% ipython --no-banner

In [1]: import numpy as np

In [2]: from numpy import linalg as LA

In [3]: np.set_printoptions(precision=2, suppress=True, linewidth=140, floatmode="fixed")

In [4]: K = 5 * np.eye(8) + np.eye(8, k=1)

In [5]: K
Out[5]: 
array([[5.00, 1.00, 0.00, 0.00, 0.00, 0.00, 0.00, 0.00],
       [0.00, 5.00, 1.00, 0.00, 0.00, 0.00, 0.00, 0.00],
       [0.00, 0.00, 5.00, 1.00, 0.00, 0.00, 0.00, 0.00],
       [0.00, 0.00, 0.00, 5.00, 1.00, 0.00, 0.00, 0.00],
       [0.00, 0.00, 0.00, 0.00, 5.00, 1.00, 0.00, 0.00],
       [0.00, 0.00, 0.00, 0.00, 0.00, 5.00, 1.00, 0.00],
       [0.00, 0.00, 0.00, 0.00, 0.00, 0.00, 5.00, 1.00],
       [0.00, 0.00, 0.00, 0.00, 0.00, 0.00, 0.00, 5.00]])

In [6]: # triangular: eigenvalues sit on the diagonal

In [7]: rng = np.random.default_rng(707645)

In [8]: idx = rng.permutation(8)

In [9]: idx
Out[9]: array([0, 3, 7, 4, 6, 5, 2, 1])

In [10]: B = K[idx][:, idx]

In [11]: np.allclose(B, K)
Out[11]: False

In [12]: np.diag(B)
Out[12]: array([5.00, 5.00, 5.00, 5.00, 5.00, 5.00, 5.00, 5.00])

In [13]: np.trace(B)
Out[13]: np.float64(40.0)

In [14]: B
Out[14]: 
array([[5.00, 0.00, 0.00, 0.00, 0.00, 0.00, 0.00, 1.00],
       [0.00, 5.00, 0.00, 1.00, 0.00, 0.00, 0.00, 0.00],
       [0.00, 0.00, 5.00, 0.00, 0.00, 0.00, 0.00, 0.00],
       [0.00, 0.00, 0.00, 5.00, 0.00, 1.00, 0.00, 0.00],
       [0.00, 0.00, 1.00, 0.00, 5.00, 0.00, 0.00, 0.00],
       [0.00, 0.00, 0.00, 0.00, 1.00, 5.00, 0.00, 0.00],
       [0.00, 1.00, 0.00, 0.00, 0.00, 0.00, 5.00, 0.00],
       [0.00, 0.00, 0.00, 0.00, 0.00, 0.00, 1.00, 5.00]])

In [15]: np.round(LA.det(B), 2), round(LA.det(K[idx]), 2)
Out[15]: (np.float64(390625.0), np.float64(-390625.0))

In [16]: def softmax(z):
    ...:     e = np.exp(z - z.max(axis=-1, keepdims=True))
    ...:     return e / e.sum(axis=-1, keepdims=True)
    ...: 

In [17]: softmax(K).sum(axis=1)
Out[17]: array([1.00, 1.00, 1.00, 1.00, 1.00, 1.00, 1.00, 1.00])

In [18]: att = K @ K.T / np.sqrt(8)

In [19]: softmax(att).round(6).argmax(axis=1)
Out[19]: array([0, 1, 2, 3, 4, 5, 6, 7])

In [20]: np.round(softmax(att), 2) + 0
Out[20]: 
array([[1.00, 0.00, 0.00, 0.00, 0.00, 0.00, 0.00, 0.00],
       [0.00, 1.00, 0.00, 0.00, 0.00, 0.00, 0.00, 0.00],
       [0.00, 0.00, 1.00, 0.00, 0.00, 0.00, 0.00, 0.00],
       [0.00, 0.00, 0.00, 1.00, 0.00, 0.00, 0.00, 0.00],
       [0.00, 0.00, 0.00, 0.00, 1.00, 0.00, 0.00, 0.00],
       [0.00, 0.00, 0.00, 0.00, 0.00, 1.00, 0.00, 0.00],
       [0.00, 0.00, 0.00, 0.00, 0.00, 0.00, 1.00, 0.00],
       [0.00, 0.00, 0.00, 0.00, 0.00, 0.00, 0.00, 1.00]])

In [21]: np.round(softmax(att)[0] @ K, 2) + 0
Out[21]: array([4.99, 1.00, 0.00, 0.00, 0.00, 0.00, 0.00, 0.00])

In [22]: np.round(softmax(att + np.triu(np.full(att.shape, -np.inf), 1)), 2) + 0
Out[22]: 
array([[1.00, 0.00, 0.00, 0.00, 0.00, 0.00, 0.00, 0.00],
       [0.00, 1.00, 0.00, 0.00, 0.00, 0.00, 0.00, 0.00],
       [0.00, 0.00, 1.00, 0.00, 0.00, 0.00, 0.00, 0.00],
       [0.00, 0.00, 0.00, 1.00, 0.00, 0.00, 0.00, 0.00],
       [0.00, 0.00, 0.00, 0.00, 1.00, 0.00, 0.00, 0.00],
       [0.00, 0.00, 0.00, 0.00, 0.00, 1.00, 0.00, 0.00],
       [0.00, 0.00, 0.00, 0.00, 0.00, 0.00, 1.00, 0.00],
       [0.00, 0.00, 0.00, 0.00, 0.00, 0.00, 0.00, 1.00]])

In [23]: K.reshape(-1, 2)
Out[23]: 
array([[5.00, 1.00],
       [0.00, 0.00],
       [0.00, 0.00],
       [0.00, 0.00],
       [0.00, 5.00],
       [1.00, 0.00],
       [0.00, 0.00],
       [0.00, 0.00],
       [0.00, 0.00],
       [5.00, 1.00],
       [0.00, 0.00],
       [0.00, 0.00],
       [0.00, 0.00],
       [0.00, 5.00],
       [1.00, 0.00],
       [0.00, 0.00],
       [0.00, 0.00],
       [0.00, 0.00],
       [5.00, 1.00],
       [0.00, 0.00],
       [0.00, 0.00],
       [0.00, 0.00],
       [0.00, 5.00],
       [1.00, 0.00],
       [0.00, 0.00],
       [0.00, 0.00],
       [0.00, 0.00],
       [5.00, 1.00],
       [0.00, 0.00],
       [0.00, 0.00],
       [0.00, 0.00],
       [0.00, 5.00]])

In [24]: K.reshape(2, -1)
Out[24]: 
array([[5.00, 1.00, 0.00, 0.00, 0.00, 0.00, 0.00, 0.00, 0.00, 5.00, 1.00, 0.00, 0.00, 0.00, 0.00, 0.00, 0.00, 0.00, 5.00, 1.00, 0.00,
        0.00, 0.00, 0.00, 0.00, 0.00, 0.00, 5.00, 1.00, 0.00, 0.00, 0.00],
       [0.00, 0.00, 0.00, 0.00, 5.00, 1.00, 0.00, 0.00, 0.00, 0.00, 0.00, 0.00, 0.00, 5.00, 1.00, 0.00, 0.00, 0.00, 0.00, 0.00, 0.00,
        0.00, 5.00, 1.00, 0.00, 0.00, 0.00, 0.00, 0.00, 0.00, 0.00, 5.00]])

In [25]: K.ravel(order="F")
Out[25]: 
array([5.00, 0.00, 0.00, 0.00, 0.00, 0.00, 0.00, 0.00, 1.00, 5.00, 0.00, 0.00, 0.00, 0.00, 0.00, 0.00, 0.00, 1.00, 5.00, 0.00, 0.00, 0.00,
       0.00, 0.00, 0.00, 0.00, 1.00, 5.00, 0.00, 0.00, 0.00, 0.00, 0.00, 0.00, 0.00, 1.00, 5.00, 0.00, 0.00, 0.00, 0.00, 0.00, 0.00, 0.00,
       1.00, 5.00, 0.00, 0.00, 0.00, 0.00, 0.00, 0.00, 0.00, 1.00, 5.00, 0.00, 0.00, 0.00, 0.00, 0.00, 0.00, 0.00, 1.00, 5.00])

In [26]: T = K.reshape(8, 2, -1)

In [27]: np.einsum("ihd,ihd->ih", T, T)
Out[27]: 
array([[26.00,  0.00],
       [26.00,  0.00],
       [26.00,  0.00],
       [25.00,  1.00],
       [ 0.00, 26.00],
       [ 0.00, 26.00],
       [ 0.00, 26.00],
       [ 0.00, 25.00]])

In [28]: np.einsum("ihd,jhd->hij", T, T).shape
Out[28]: (2, 8, 8)

In [29]: T.sum(axis=1)
Out[29]: 
array([[5.00, 1.00, 0.00, 0.00],
       [0.00, 5.00, 1.00, 0.00],
       [0.00, 0.00, 5.00, 1.00],
       [1.00, 0.00, 0.00, 5.00],
       [5.00, 1.00, 0.00, 0.00],
       [0.00, 5.00, 1.00, 0.00],
       [0.00, 0.00, 5.00, 1.00],
       [0.00, 0.00, 0.00, 5.00]])

In [30]: np.swapaxes(T, 1, 2)[2]
Out[30]: 
array([[0.00, 0.00],
       [0.00, 0.00],
       [5.00, 0.00],
       [1.00, 0.00]])
